In [1]: import numpy as np

In [2]: from numpy import linalg as LA

In [3]: np.set_printoptions(precision=3, suppress=True, linewidth=200)

In [4]: X = np.loadtxt("a.csv", delimiter=",")

In [5]: X
Out[5]: 
array([[0., 0., 1., 0., 0., 0., 0., 0.],
       [0., 0., 0., 0., 0., 0., 1., 0.],
       [1., 0., 0., 0., 0., 0., 0., 0.],
       [0., 1., 0., 0., 0., 0., 0., 0.],
       [0., 0., 0., 0., 0., 0., 0., 1.],
       [0., 0., 0., 0., 1., 0., 0., 0.],
       [0., 0., 0., 1., 0., 0., 0., 0.],
       [0., 0., 0., 0., 0., 1., 0., 0.]])

In [6]: # a transition matrix

In [7]: np.sort(np.abs(LA.eigvals(X)))[::-1]
Out[7]: array([1., 1., 1., 1., 1., 1., 1., 1.])

In [8]: LA.matrix_power(X, 100)
Out[8]: 
array([[1., 0., 0., 0., 0., 0., 0., 0.],
       [0., 0., 0., 0., 0., 0., 1., 0.],
       [0., 0., 1., 0., 0., 0., 0., 0.],
       [0., 1., 0., 0., 0., 0., 0., 0.],
       [0., 0., 0., 0., 0., 0., 0., 1.],
       [0., 0., 0., 0., 1., 0., 0., 0.],
       [0., 0., 0., 1., 0., 0., 0., 0.],
       [0., 0., 0., 0., 0., 1., 0., 0.]])

In [9]: X @ np.ones(8)
Out[9]: array([1., 1., 1., 1., 1., 1., 1., 1.])

In [10]: p = np.eye(8)[7]

In [11]: for _ in range(4):
    ...:     p = p @ X
    ...:     print(p.round(3))
    ...: 
[0. 0. 0. 0. 0. 1. 0. 0.]
[0. 0. 0. 0. 1. 0. 0. 0.]
[0. 0. 0. 0. 0. 0. 0. 1.]
[0. 0. 0. 0. 0. 1. 0. 0.]

In [12]: other = np.array([[-3, 4], [5, 5], [0, 1], [3, -4], [-5, 0], [4, 3], [-5, -3], [3, -5]])

In [13]: np.vstack([X, other.T]).shape
Out[13]: (10, 8)

In [14]: print(np.einsum("ik,kj->ij", X, other))
[[ 0.  1.]
 [-5. -3.]
 [-3.  4.]
 [ 5.  5.]
 [ 3. -5.]
 [-5.  0.]
 [ 3. -4.]
 [ 4.  3.]]

In [15]: np.einsum("ij->j", X)
Out[15]: array([1., 1., 1., 1., 1., 1., 1., 1.])

In [16]: np.einsum("ik,kj->ji", X, other)
Out[16]: 
array([[ 0., -5., -3.,  5.,  3., -5.,  3.,  4.],
       [ 1., -3.,  4.,  5., -5.,  0., -4.,  3.]])

In [17]: print(LA.matrix_rank(np.vstack([X, other.T])))
8

In [18]: X @ other
Out[18]: 
array([[ 0.,  1.],
       [-5., -3.],
       [-3.,  4.],
       [ 5.,  5.],
       [ 3., -5.],
       [-5.,  0.],
       [ 3., -4.],
       [ 4.,  3.]])

In [19]: other.T @ X.T
Out[19]: 
array([[ 0., -5., -3.,  5.,  3., -5.,  3.,  4.],
       [ 1., -3.,  4.,  5., -5.,  0., -4.,  3.]])

In [20]: vec = np.array([0, 8, 6, 8, 7, 5, 1, 5])

In [21]: h = np.maximum(X @ vec, 0)

In [22]: np.maximum(X @ (3 * vec), 0)
Out[22]: array([18.,  3.,  0., 24., 15., 21., 24., 15.])

In [23]: np.tanh(X @ vec)
Out[23]: array([1.   , 0.762, 0.   , 1.   , 1.   , 1.   , 1.   , 1.   ])

In [24]: np.flatnonzero(h > 1e-9)
Out[24]: array([0, 1, 3, 4, 5, 6, 7])

In [25]: print(X.T @ X)
[[1. 0. 0. 0. 0. 0. 0. 0.]
 [0. 1. 0. 0. 0. 0. 0. 0.]
 [0. 0. 1. 0. 0. 0. 0. 0.]
 [0. 0. 0. 1. 0. 0. 0. 0.]
 [0. 0. 0. 0. 1. 0. 0. 0.]
 [0. 0. 0. 0. 0. 1. 0. 0.]
 [0. 0. 0. 0. 0. 0. 1. 0.]
 [0. 0. 0. 0. 0. 0. 0. 1.]]
